% python3 -q
>>> import numpy as np
>>> from numpy import linalg as LA
>>> np.set_printoptions(precision=1, suppress=True, linewidth=200, floatmode="fixed")
>>> rd = lambda a: np.round(a, 1) + 0
>>> feats = np.load("out11.npy")
>>> feats
array([[-5, -6, -6],
       [ 2,  4,  4],
       [ 3,  4,  4],
       [-2, -3, -3]])
>>> [round(float(x), 1) for x in LA.svd(feats, compute_uv=False)[:3]]
[14.0, 1.0, 0.0]
>>> rd(LA.norm(feats, 2) / LA.norm(feats))
np.float64(1.0)
>>> LA.matrix_rank(feats, rtol=0.1)
np.int64(1)
>>> rk = LA.matrix_rank(feats)
>>> rk
np.int64(2)
>>> ns = LA.svd(feats)[2][rk:].T
>>> rd(ns[:, 0] / ns[np.abs(ns[:, 0]).round(6).argmax(), 0])
array([ 0.0,  1.0, -1.0])
>>> [int(LA.matrix_rank(feats[:, :j + 1])) for j in range(3)]
[1, 2, 2]
>>> rd(feats @ ns)
array([[0.0],
       [0.0],
       [0.0],
       [0.0]])
>>> np.allclose(feats @ ns, 0)
True
>>> [int(LA.matrix_rank(feats[:i])) for i in range(1, len(feats) + 1)]
[1, 2, 2, 2]
>>> [int(LA.matrix_rank(np.delete(feats, i, axis=0))) for i in range(4)]
[2, 2, 2, 2]
>>> M2 = np.array([[-1, 2], [-2, -2]])
>>> C = np.kron(M2, feats)
>>> rd(LA.norm(C, 2)), rd(LA.norm(M2, 2) * LA.norm(feats, 2))
(np.float64(41.9), np.float64(41.9))
>>> C.shape
(8, 6)
>>> Uu, s, vt = LA.svd(feats)
>>> vecs = vt[:(s > 1e-8).sum()]
>>> rng = np.random.default_rng(8548)
>>> x0 = feats[0] + -2 * feats[3] + rng.integers(2) * np.eye(3)[0]
>>> x0
array([0.0, 0.0, 0.0])
>>> np.allclose(vecs.T @ vecs @ x0, x0)
True
>>> rd(vecs.T @ vecs)
array([[1.0, 0.0, 0.0],
       [0.0, 0.5, 0.5],
       [0.0, 0.5, 0.5]])
>>> data = np.array([[-2, -2, -1, 0], [0, -2, 0, -1], [0, 0, -2, 1], [0, 0, 0, 1]])
>>> # triangular
>>> vals, vecs = LA.eig(data)
>>> data @ vecs[:, 0] - vals[0] * vecs[:, 0]
array([0.0, 0.0, 0.0, 0.0])
>>> rd(np.sort(LA.eigvals(data @ data)))
array([1.0, 4.0, 4.0, 4.0])
>>> vals
array([-2.0, -2.0, -2.0,  1.0])
>>> LA.matrix_power(data - np.diag(np.diag(data)), 4)
array([[0, 0, 0, 0],
       [0, 0, 0, 0],
       [0, 0, 0, 0],
       [0, 0, 0, 0]])
>>> q, Rm = LA.qr(data)
>>> Rm
array([[-2.0, -2.0, -1.0,  0.0],
       [ 0.0, -2.0,  0.0, -1.0],
       [ 0.0,  0.0, -2.0,  1.0],
       [ 0.0,  0.0,  0.0,  1.0]])
>>> np.trace(q @ q.T)
np.float64(4.0)
>>> q.T @ q
array([[1.0, 0.0, 0.0, 0.0],
       [0.0, 1.0, 0.0, 0.0],
       [0.0, 0.0, 1.0, 0.0],
       [0.0, 0.0, 0.0, 1.0]])
>>> q @ Rm
array([[-2.0, -2.0, -1.0,  0.0],
       [ 0.0, -2.0,  0.0, -1.0],
       [ 0.0,  0.0, -2.0,  1.0],
       [ 0.0,  0.0,  0.0,  1.0]])
>>> abs(Rm[0, 0]), rd(LA.norm(data[:, 0]))
(np.float64(2.0), np.float64(2.0))
>>> np.allclose(Rm.T @ Rm, data.T @ data)
True
>>> q
array([[ 1.0,  0.0,  0.0,  0.0],
       [-0.0,  1.0,  0.0,  0.0],
       [-0.0, -0.0,  1.0,  0.0],
       [-0.0, -0.0, -0.0,  1.0]])
>>> np.abs(np.diag(Rm))
array([2.0, 2.0, 2.0, 1.0])
>>> q, vecs = LA.qr(data[:, :3])[0], LA.qr(data[:, 3:])[0]
>>> s = LA.svd(q.T @ vecs, compute_uv=False)
>>> rd(LA.norm(q @ q.T - vecs @ vecs.T, 2))
np.float64(1.0)
>>> (s > 0.9).sum()
np.int64(0)
>>> W0 = np.minimum.outer(np.arange(1, 5), np.arange(1, 5)) * 4
>>> W0
array([[ 4,  4,  4,  4],
       [ 4,  8,  8,  8],
       [ 4,  8, 12, 12],
       [ 4,  8, 12, 16]])
>>> vals, vecs = LA.eig(W0)
>>> rd(np.prod(vals))
np.float64(256.0)
>>> rd(vals)
array([33.2,  4.0,  1.7,  1.1])
>>> x0 = np.ones(4)
>>> for _ in range(3):
...     x0 = W0 @ x0
...     x0 /= LA.norm(x0)
...     print(round(x0 @ W0 @ x0, 1))
... 
33.1
33.2
33.2
>>> rd(LA.eigvalsh(W0)[-1])
np.float64(33.2)
>>> rd(x0)
array([0.2, 0.4, 0.6, 0.7])
>>> z = rng.permutation(4)
>>> z
array([2, 1, 3, 0])
>>> M2 = W0[z][:, z]
>>> M2
array([[12,  8, 12,  4],
       [ 8,  8,  8,  4],
       [12,  8, 16,  4],
       [ 4,  4,  4,  4]])
>>> rd(np.sort(np.abs(LA.eigvals(M2))))
array([ 1.1,  1.7,  4.0, 33.2])
